% ipython --no-banner

In [1]: import numpy as np

In [2]: import numpy.linalg as la

In [3]: np.set_printoptions(precision=1, suppress=True, linewidth=140)

In [4]: E = np.array([[3, 2, 2, 2, 1],
   ...:     [1, 3, 2, 2, 2],
   ...:     [2, 1, 3, 2, 2],
   ...:     [2, 2, 1, 3, 2],
   ...:     [2, 2, 2, 1, 3]])

In [5]: E
Out[5]: 
array([[3, 2, 2, 2, 1],
       [1, 3, 2, 2, 2],
       [2, 1, 3, 2, 2],
       [2, 2, 1, 3, 2],
       [2, 2, 2, 1, 3]])

In [6]: la.matrix_power(E, 3)
Out[6]: 
array([[201, 200, 199, 203, 197],
       [197, 201, 200, 199, 203],
       [203, 197, 201, 200, 199],
       [199, 203, 197, 201, 200],
       [200, 199, 203, 197, 201]])

In [7]: round(float(np.abs(la.eigvals(E)).max()), 1)
Out[7]: 10.0

In [8]: E @ E
Out[8]: 
array([[21, 20, 20, 21, 18],
       [18, 21, 20, 20, 21],
       [21, 18, 21, 20, 20],
       [20, 21, 18, 21, 20],
       [20, 20, 21, 18, 21]])

In [9]: np.allclose(E @ E.T, E.T @ E)
Out[9]: True

In [10]: (E - E.T) / 2
Out[10]: 
array([[ 0. ,  0.5,  0. ,  0. , -0.5],
       [-0.5,  0. ,  0.5,  0. ,  0. ],
       [ 0. , -0.5,  0. ,  0.5,  0. ],
       [ 0. ,  0. , -0.5,  0. ,  0.5],
       [ 0.5,  0. ,  0. , -0.5,  0. ]])

In [11]: round(la.det(E), 1)
Out[11]: np.float64(50.0)

In [12]: (E + E.T) / 2
Out[12]: 
array([[3. , 1.5, 2. , 2. , 1.5],
       [1.5, 3. , 1.5, 2. , 2. ],
       [2. , 1.5, 3. , 1.5, 2. ],
       [2. , 2. , 1.5, 3. , 1.5],
       [1.5, 2. , 2. , 1.5, 3. ]])

In [13]: np.allclose(E, E.T)
Out[13]: False

In [14]: np.sort(np.abs(la.eigvals(E)))
Out[14]: array([ 1.2,  1.2,  1.9,  1.9, 10. ])

In [15]: A = np.loadtxt("block13.csv", delimiter=",")

In [16]: A
Out[16]: 
array([[-1. , -1.3, -5.2, -7.5, -0.4,  3.1, -2.2],
       [-0.9,  4.8, -2.2, -3. ,  7. ,  3.3,  1.4],
       [-1.1,  0.1, -5.2, -7.4,  1.4,  3.6, -1.6],
       [-0.8,  4.9, -2. , -2.6,  7.2,  3.2,  1.6],
       [ 1. ,  1.5,  5.2,  7.4,  0.7, -3. ,  2.3],
       [-0.8,  4.8, -2.2, -2.9,  7.1,  3.3,  1.4],
       [ 0.7, -5.3,  1.2,  1.5, -7.5, -2.8, -2. ],
       [-0.7, -3.3, -4.6, -6.7, -3.3,  1.9, -2.9],
       [-0.4,  5.6,  0.4,  0.8,  7.5,  1.9,  2.6],
       [-0.5,  5.6, -0.3, -0.3,  7.6,  2.3,  2.4],
       [ 0.5, -5.6,  0.1, -0.1, -7.6, -2.2, -2.5],
       [ 1.1, -1.3,  4.9,  6.9, -3. , -3.9,  1. ],
       [ 0.6, -5.4,  0.9,  1. , -7.5, -2.6, -2.1],
       [-1. ,  3.7, -3.5, -4.8,  5.9,  3.8,  0.5]])

In [17]: d = la.norm(A[:, None] - A[None], axis=-1)

In [18]: la.matrix_rank(d ** 2)
Out[18]: np.int64(3)

In [19]: d.shape
Out[19]: (14, 14)

In [20]: (d + 1e9 * np.eye(14)).round(6).argmin(axis=1)
Out[20]: array([ 2,  5,  0,  5, 11,  1, 12,  0,  9,  8, 12,  4,  6,  1])

In [21]: d.mean(axis=1).argmax()
Out[21]: np.int64(11)

In [22]: d[10].round(6).argsort(kind="stable")[:4]
Out[22]: array([10, 12,  6,  7])

In [23]: la.norm(A - A.mean(axis=0), axis=1)
Out[23]: array([ 8.6,  8.1,  8.2,  8.2, 11.6,  8.1, 11.8,  9.3,  9. ,  8.7, 11.5, 12.1, 11.7,  7.9])

In [24]: np.flatnonzero(d[10] < d.mean() / 2)
Out[24]: array([ 6, 10, 12])

In [25]: Uu, sv, vt = la.svd(A)

In [26]: V = vt[:(sv > 1e-8).sum()]

In [27]: rng = np.random.default_rng(8842)

In [28]: x = A[5] + 3 * A[6] + rng.integers(2) * np.eye(7)[0]

In [29]: x
Out[29]: array([  1.2, -11.1,   1.4,   1.6, -15.4,  -5.2,  -4.5])

In [30]: la.matrix_rank(np.vstack([A, x]))
Out[30]: np.int64(2)

In [31]: round(float(la.norm(x - V.T @ V @ x)), 1)
Out[31]: 0.0

In [32]: np.round(V.T @ V, 1) + 0
Out[32]: 
array([[ 0. ,  0. ,  0.1,  0.1,  0. ,  0. ,  0. ],
       [ 0. ,  0.3,  0. ,  0.1,  0.4,  0.1,  0.2],
       [ 0.1,  0. ,  0.3,  0.4,  0. , -0.2,  0.1],
       [ 0.1,  0.1,  0.4,  0.6,  0. , -0.2,  0.2],
       [ 0. ,  0.4,  0. ,  0. ,  0.6,  0.2,  0.2],
       [ 0. ,  0.1, -0.2, -0.2,  0.2,  0.2,  0. ],
       [ 0. ,  0.2,  0.1,  0.2,  0.2,  0. ,  0.1]])

In [33]: np.round(np.diag(V.T @ V), 1) + 0
Out[33]: array([0. , 0.3, 0.3, 0.6, 0.6, 0.2, 0.1])

In [34]: Uu, sv, vt = la.svd(A)

In [35]: np.argmax(sv[:-1] / (sv[1:] + 1e-6)) + 1
Out[35]: np.int64(2)

In [36]: out = Uu[:, :2] @ np.diag(sv[:2]) @ vt[:2]

In [37]: la.matrix_rank(out)
Out[37]: np.int64(2)

In [38]: out
Out[38]: 
array([[-1. , -1.3, -5.2, -7.5, -0.4,  3.1, -2.2],
       [-0.9,  4.8, -2.2, -3. ,  7. ,  3.3,  1.4],
       [-1.1,  0.1, -5.2, -7.4,  1.4,  3.6, -1.6],
       [-0.8,  4.9, -2. , -2.6,  7.2,  3.2,  1.6],
       [ 1. ,  1.5,  5.2,  7.4,  0.7, -3. ,  2.3],
       [-0.8,  4.8, -2.2, -2.9,  7.1,  3.3,  1.4],
       [ 0.7, -5.3,  1.2,  1.5, -7.5, -2.8, -2. ],
       [-0.7, -3.3, -4.6, -6.7, -3.3,  1.9, -2.9],
       [-0.4,  5.6,  0.4,  0.8,  7.5,  1.9,  2.6],
       [-0.5,  5.6, -0.3, -0.3,  7.6,  2.3,  2.4],
       [ 0.5, -5.6,  0.1, -0.1, -7.6, -2.2, -2.5],
       [ 1.1, -1.3,  4.9,  6.9, -3. , -3.9,  1. ],
       [ 0.6, -5.4,  0.9,  1. , -7.5, -2.6, -2.1],
       [-1. ,  3.7, -3.5, -4.8,  5.9,  3.8,  0.5]])

In [39]: round(la.norm(A - out, 2), 1), round(float(sv[2]), 1)
Out[39]: (np.float64(0.0), 0.0)

In [40]: la.matrix_rank(A, rtol=0.05)
Out[40]: np.int64(2)

In [41]: th = np.radians(60)

In [42]: R = np.eye(7)

In [43]: R[4, 4] = R[5, 5] = np.cos(th)

In [44]: R[4, 5], R[5, 4] = -np.sin(th), np.sin(th)

In [45]: R
Out[45]: 
array([[ 1. ,  0. ,  0. ,  0. ,  0. ,  0. ,  0. ],
       [ 0. ,  1. ,  0. ,  0. ,  0. ,  0. ,  0. ],
       [ 0. ,  0. ,  1. ,  0. ,  0. ,  0. ,  0. ],
       [ 0. ,  0. ,  0. ,  1. ,  0. ,  0. ,  0. ],
       [ 0. ,  0. ,  0. ,  0. ,  0.5, -0.9,  0. ],
       [ 0. ,  0. ,  0. ,  0. ,  0.9,  0.5,  0. ],
       [ 0. ,  0. ,  0. ,  0. ,  0. ,  0. ,  1. ]])

In [46]: out = A @ R.T

In [47]: out
Out[47]: 
array([[-1. , -1.3, -5.2, -7.5, -2.9,  1.2, -2.2],
       [-0.9,  4.8, -2.2, -3. ,  0.6,  7.8,  1.4],
       [-1.1,  0.1, -5.2, -7.4, -2.4,  3. , -1.6],
       [-0.8,  4.9, -2. , -2.6,  0.8,  7.8,  1.6],
       [ 1. ,  1.5,  5.2,  7.4,  2.9, -0.9,  2.3],
       [-0.8,  4.8, -2.2, -2.9,  0.7,  7.8,  1.4],
       [ 0.7, -5.3,  1.2,  1.5, -1.3, -7.9, -2. ],
       [-0.7, -3.3, -4.6, -6.7, -3.3, -1.9, -2.9],
       [-0.4,  5.6,  0.4,  0.8,  2.1,  7.5,  2.6],
       [-0.5,  5.6, -0.3, -0.3,  1.8,  7.7,  2.4],
       [ 0.5, -5.6,  0.1, -0.1, -1.9, -7.7, -2.5],
       [ 1.1, -1.3,  4.9,  6.9,  1.8, -4.6,  1. ],
       [ 0.6, -5.4,  0.9,  1. , -1.5, -7.9, -2.1],
       [-1. ,  3.7, -3.5, -4.8, -0.3,  7. ,  0.5]])

In [48]: np.allclose(A @ A.T, out @ out.T)
Out[48]: True

In [49]: Uu, sv, vt = la.svd(A, full_matrices=False)

In [50]: np.allclose(Uu * sv @ vt, A)
Out[50]: True

In [51]: sv.round(1) + 0
Out[51]: array([30.4, 21.8,  0. ,  0. ,  0. ,  0. ,  0. ])

In [52]: mat = np.load("data.npy")

In [53]: mat.round(1) + 0
Out[53]: 
array([[ 1. ,  0. ,  0.1,  0. ,  0. ,  0.1,  0. ,  0. ,  0. ,  0.1,  0.1],
       [ 0. ,  0.9,  0.2,  0. , -0.1,  0.2,  0. ,  0. , -0.1,  0.2,  0.2],
       [ 0.1,  0.2,  0.6,  0.1,  0.2, -0.4,  0.1,  0.1,  0.2, -0.4, -0.4],
       [ 0. ,  0. ,  0.1,  1. ,  0. ,  0.1,  0. ,  0. ,  0. ,  0.1,  0.1],
       [ 0. , -0.1,  0.2,  0. ,  0.9,  0.2,  0. ,  0. , -0.1,  0.2,  0.2],
       [ 0.1,  0.2, -0.4,  0.1,  0.2,  0.6,  0.1,  0.1,  0.2, -0.4, -0.4],
       [ 0. ,  0. ,  0.1,  0. ,  0. ,  0.1,  1. ,  0. ,  0. ,  0.1,  0.1],
       [ 0. ,  0. ,  0.1,  0. ,  0. ,  0.1,  0. ,  1. ,  0. ,  0.1,  0.1],
       [ 0. , -0.1,  0.2,  0. , -0.1,  0.2,  0. ,  0. ,  0.9,  0.2,  0.2],
       [ 0.1,  0.2, -0.4,  0.1,  0.2, -0.4,  0.1,  0.1,  0.2,  0.6, -0.4],
       [ 0.1,  0.2, -0.4,  0.1,  0.2, -0.4,  0.1,  0.1,  0.2, -0.4,  0.6]])

In [54]: evals, V = la.eigh(mat)

In [55]: x = np.array([3, 2, 1, 1, 2, 2, 2, 2, 0, 3, 2])

In [56]: np.round(np.abs(mat).sum(axis=1).max(), 1), round(float(np.abs(evals).max()), 1)
Out[56]: (np.float64(2.8), 1.0)

In [57]: out = mat / np.sqrt((mat ** 2).mean(axis=1, keepdims=True))

In [58]: np.round(mat - mat.mean(axis=1, keepdims=True), 1) + 0
Out[58]: 
array([[ 0.9, -0.1,  0. , -0.1, -0.1,  0. , -0.1, -0.1, -0.1,  0. ,  0. ],
       [-0.2,  0.7,  0.1, -0.2, -0.3,  0.1, -0.2, -0.2, -0.3,  0.1,  0.1],
       [ 0. ,  0.2,  0.6,  0. ,  0.2, -0.4,  0. ,  0. ,  0.2, -0.4, -0.4],
       [-0.1, -0.1,  0. ,  0.9, -0.1,  0. , -0.1, -0.1, -0.1,  0. ,  0. ],
       [-0.2, -0.3,  0.1, -0.2,  0.7,  0.1, -0.2, -0.2, -0.3,  0.1,  0.1],
       [ 0. ,  0.2, -0.4,  0. ,  0.2,  0.6,  0. ,  0. ,  0.2, -0.4, -0.4],
       [-0.1, -0.1,  0. , -0.1, -0.1,  0. ,  0.9, -0.1, -0.1,  0. ,  0. ],
       [-0.1, -0.1,  0. , -0.1, -0.1,  0. , -0.1,  0.9, -0.1,  0. ,  0. ],
       [-0.2, -0.3,  0.1, -0.2, -0.3,  0.1, -0.2, -0.2,  0.7,  0.1,  0.1],
       [ 0. ,  0.2, -0.4,  0. ,  0.2, -0.4,  0. ,  0. ,  0.2,  0.6, -0.4],
       [ 0. ,  0.2, -0.4,  0. ,  0.2, -0.4,  0. ,  0. ,  0.2, -0.4,  0.6]])

In [59]: out[7]
Out[59]: array([-0.1, -0.2,  0.3, -0.1, -0.2,  0.3, -0.1,  3.3, -0.2,  0.3,  0.3])

In [60]: P = np.triu(np.array([[3, 0, 1, 2, 3],
    ...:     [0, -2, -3, 3, 3],
    ...:     [1, -2, -3, -3, 0],
    ...:     [0, 0, 0, -2, 1],
    ...:     [3, 1, -3, -3, 1]]), 1) + np.eye(5)

In [61]: out = P @ E @ la.inv(P)

In [62]: np.poly(out)
Out[62]: array([   1.,  -15.,   60., -110.,  105.,  -50.])

In [63]: np.round(la.det(out), 1)
Out[63]: np.float64(50.0)

In [64]: np.trace(out), np.trace(E)
Out[64]: (np.float64(15.0), np.int64(15))

In [65]: m1 = np.load("case13.npy")

In [66]: m1
Out[66]: 
array([[ 1,  1, -1, -1,  1,  1, -1, -1],
       [ 1,  1, -1, -1, -1, -1,  1,  1],
       [ 1, -1,  1, -1,  1, -1,  1, -1],
       [ 1, -1, -1,  1, -1,  1,  1, -1]])

In [67]: out = np.array([[0, 1], [-2, 2], [0, -2], [1, 2], [-2, 1], [2, 3], [-1, 1], [2, 2]])

In [68]: np.einsum("ik,kj->ji", m1, out)
Out[68]: 
array([[-4, -2, -6,  4],
       [ 4,  2, -8,  4]])

In [69]: m1 @ out
Out[69]: 
array([[-4,  4],
       [-2,  2],
       [-6, -8],
       [ 4,  4]])

In [70]: np.vstack([m1, out.T]).shape
Out[70]: (6, 8)

In [71]: np.einsum("ik,kj->ij", m1, out)
Out[71]: 
array([[-4,  4],
       [-2,  2],
       [-6, -8],
       [ 4,  4]])

In [72]: np.einsum("ij,ij->i", m1, m1)
Out[72]: array([8, 8, 8, 8])

In [73]: x = np.array([0, 3, 0, -3, -3, -3, -3, 0])

In [74]: h = np.maximum(m1 @ x, 0)

In [75]: h
Out[75]: array([3, 9, 0, 0])

In [76]: m1 * (h > 1e-9)[:, None]
Out[76]: 
array([[ 1,  1, -1, -1,  1,  1, -1, -1],
       [ 1,  1, -1, -1, -1, -1,  1,  1],
       [ 0,  0,  0,  0,  0,  0,  0,  0],
       [ 0,  0,  0,  0,  0,  0,  0,  0]])

In [77]: np.tanh(m1 @ x)
Out[77]: array([ 1.,  1., -1., -1.])

In [78]: out = m1 / la.norm(m1, axis=1, keepdims=True)

In [79]: G = out @ out.T

In [80]: np.argwhere(np.triu(np.abs(G) > 0.95, 1))
Out[80]: array([], shape=(0, 2), dtype=int64)

In [81]: G[3].round(1) + 0
Out[81]: array([0., 0., 0., 1.])

In [82]: G.round(1) + 0
Out[82]: 
array([[1., 0., 0., 0.],
       [0., 1., 0., 0.],
       [0., 0., 1., 0.],
       [0., 0., 0., 1.]])

In [83]: (np.abs(G) > 0.9).astype(int)
Out[83]: 
array([[1, 0, 0, 0],
       [0, 1, 0, 0],
       [0, 0, 1, 0],
       [0, 0, 0, 1]])

In [84]: la.norm(out, axis=1)
Out[84]: array([1., 1., 1., 1.])

In [85]: np.degrees(np.arccos(np.clip(G[3, 1], -1, 1)))
Out[85]: np.float64(90.0)

In [86]: F = np.load("m.npy")

In [87]: F
Out[87]: 
array([[2, 1, 0, 2, 1],
       [0, 0, 1, 0, 2],
       [0, 0, 2, 0, 2],
       [0, 0, 0, 2, 2],
       [0, 0, 0, 0, 1]])

In [88]: th = np.radians(90)

In [89]: R = np.eye(5)

In [90]: R[0, 0] = R[1, 1] = np.cos(th)

In [91]: R[0, 1], R[1, 0] = -np.sin(th), np.sin(th)

In [92]: R.round(1) + 0
Out[92]: 
array([[ 0., -1.,  0.,  0.,  0.],
       [ 1.,  0.,  0.,  0.,  0.],
       [ 0.,  0.,  1.,  0.,  0.],
       [ 0.,  0.,  0.,  1.,  0.],
       [ 0.,  0.,  0.,  0.,  1.]])

In [93]: out = F @ R.T

In [94]: np.round(la.svd(F, compute_uv=False), 1) + 0, np.round(la.svd(out, compute_uv=False), 1) + 0
Out[94]: (array([4.5, 3. , 1.5, 0.7, 0. ]), array([4.5, 3. , 1.5, 0.7, 0. ]))

In [95]: np.allclose(la.norm(F, axis=1), la.norm(out, axis=1))
Out[95]: True

In [96]: np.allclose(F @ F.T, out @ out.T)
Out[96]: True

In [97]: out
Out[97]: 
array([[-1.,  2.,  0.,  2.,  1.],
       [ 0.,  0.,  1.,  0.,  2.],
       [ 0.,  0.,  2.,  0.,  2.],
       [ 0.,  0.,  0.,  2.,  2.],
       [ 0.,  0.,  0.,  0.,  1.]])

In [98]: out = F / la.norm(F, axis=1, keepdims=True)

In [99]: G = out @ out.T

In [100]: G
Out[100]: 
array([[1. , 0.3, 0.2, 0.7, 0.3],
       [0.3, 1. , 0.9, 0.6, 0.9],
       [0.2, 0.9, 1. , 0.5, 0.7],
       [0.7, 0.6, 0.5, 1. , 0.7],
       [0.3, 0.9, 0.7, 0.7, 1. ]])

In [101]: (np.abs(G) > 0.9).astype(int)
Out[101]: 
array([[1, 0, 0, 0, 0],
       [0, 1, 1, 0, 0],
       [0, 1, 1, 0, 0],
       [0, 0, 0, 1, 0],
       [0, 0, 0, 0, 1]])

In [102]: f = np.array([-6, -4, 0, -3, 2, -2, 3, -1, -7])

In [103]: data = f[np.abs(np.subtract.outer(np.arange(9), np.arange(9)))]

In [104]: data
Out[104]: 
array([[-6, -4,  0, -3,  2, -2,  3, -1, -7],
       [-4, -6, -4,  0, -3,  2, -2,  3, -1],
       [ 0, -4, -6, -4,  0, -3,  2, -2,  3],
       [-3,  0, -4, -6, -4,  0, -3,  2, -2],
       [ 2, -3,  0, -4, -6, -4,  0, -3,  2],
       [-2,  2, -3,  0, -4, -6, -4,  0, -3],
       [ 3, -2,  2, -3,  0, -4, -6, -4,  0],
       [-1,  3, -2,  2, -3,  0, -4, -6, -4],
       [-7, -1,  3, -2,  2, -3,  0, -4, -6]])

In [105]: evals, V = la.eigh(data)

In [106]: np.unique(evals.round(6) + 0, return_counts=True)[1]
Out[106]: array([1, 1, 1, 1, 1, 1, 1, 1, 1])

In [107]: np.round(V.T @ data @ V, 1) + 0
Out[107]: 
array([[-17.3,   0. ,   0. ,   0. ,   0. ,   0. ,   0. ,   0. ,   0. ],
       [  0. , -14.2,   0. ,   0. ,   0. ,   0. ,   0. ,   0. ,   0. ],
       [  0. ,   0. , -12.8,   0. ,   0. ,   0. ,   0. ,   0. ,   0. ],
       [  0. ,   0. ,   0. ,  -6.6,   0. ,   0. ,   0. ,   0. ,   0. ],
       [  0. ,   0. ,   0. ,   0. ,  -6.2,   0. ,   0. ,   0. ,   0. ],
       [  0. ,   0. ,   0. ,   0. ,   0. ,  -5.1,   0. ,   0. ,   0. ],
       [  0. ,   0. ,   0. ,   0. ,   0. ,   0. ,  -5. ,   0. ,   0. ],
       [  0. ,   0. ,   0. ,   0. ,   0. ,   0. ,   0. ,   2.4,   0. ],
       [  0. ,   0. ,   0. ,   0. ,   0. ,   0. ,   0. ,   0. ,  10.7]])

In [108]: la.svd(data, compute_uv=False)
Out[108]: array([17.3, 14.2, 12.8, 10.7,  6.6,  6.2,  5.1,  5. ,  2.4])

In [109]: np.round(la.eigvalsh(data + 5 * np.eye(9)), 1) + 0
Out[109]: array([-12.3,  -9.2,  -7.8,  -1.6,  -1.2,  -0.1,   0. ,   7.4,  15.7])

In [110]: evals
Out[110]: array([-17.3, -14.2, -12.8,  -6.6,  -6.2,  -5.1,  -5. ,   2.4,  10.7])
